>>> import numpy as np
>>> np.set_printoptions(precision=2, suppress=True, linewidth=100, floatmode="fixed")
>>> data = np.load("block7.npy")
>>> data
array([[-3.60,  2.51, -2.39],
       [-1.04,  4.28,  2.36],
       [ 0.59,  1.57,  4.71],
       [-1.17, -3.20,  3.66],
       [-1.83, -2.22, -4.09],
       [-2.48, -3.09,  3.05],
       [ 1.36, -4.02, -2.64],
       [ 1.45,  0.50,  4.76],
       [-0.07, -2.60, -4.27],
       [-1.08,  0.76, -4.82],
       [ 0.28, -4.27, -2.59],
       [ 0.71, -3.41, -3.58],
       [ 4.50,  2.05,  0.73]])
>>> z = data[:, 1] > np.median(data[:, 1])
>>> r0 = data[z].mean(axis=0) - data[~z].mean(axis=0)
>>> np.round((((data - data.mean(axis=0)) @ r0 > 0) == z).mean(), 2)
np.float64(0.92)
>>> r0
array([0.59, 5.20, 2.39])
>>> other = np.c_[data[:, :1] @ np.array([[-3]]), np.array([0, 1, -7, 5, -7, 5, 0, 8, 2, 7, -5, -7, -3])]
>>> other
array([[ 10.80,   0.00],
       [  3.12,   1.00],
       [ -1.77,  -7.00],
       [  3.51,   5.00],
       [  5.49,  -7.00],
       [  7.44,   5.00],
       [ -4.08,   0.00],
       [ -4.35,   8.00],
       [  0.21,   2.00],
       [  3.24,   7.00],
       [ -0.84,  -5.00],
       [ -2.13,  -7.00],
       [-13.50,  -3.00]])
>>> np.round(np.linalg.norm(other - data @ np.linalg.lstsq(data, other)[0], axis=0), 2) + 0
array([ 0.00, 17.45])
>>> np.linalg.matrix_rank(np.c_[data, other])
np.int64(4)
>>> W2 = data[[12, 6]].astype(float)
>>> for _ in range(5):
...     z = np.linalg.norm(data[:, None] - W2, axis=-1).argmin(axis=1)
...     W2 = np.array([data[z == j].mean(axis=0) for j in range(2)])
... 
>>> z
array([1, 0, 0, 1, 1, 1, 1, 0, 1, 1, 1, 1, 0])
>>> np.bincount(z)
array([4, 9])
>>> data @ data
Traceback (most recent call last):
  File "<python-input-16>", line 1, in <module>
    data @ data
    ~~~~~^~~~~~
ValueError: matmul: Input operand 1 has a mismatch in its core dimension 0, with gufunc signature (n?,k),(k,m?)->(n?,m?) (size 13 is different from 3)
>>> C2 = data.T @ data
>>> np.linalg.matrix_rank(C2)
np.int64(3)
>>> np.allclose(C2, C2.T)
True
>>> np.diag(C2)
array([ 51.21, 109.61, 164.04])
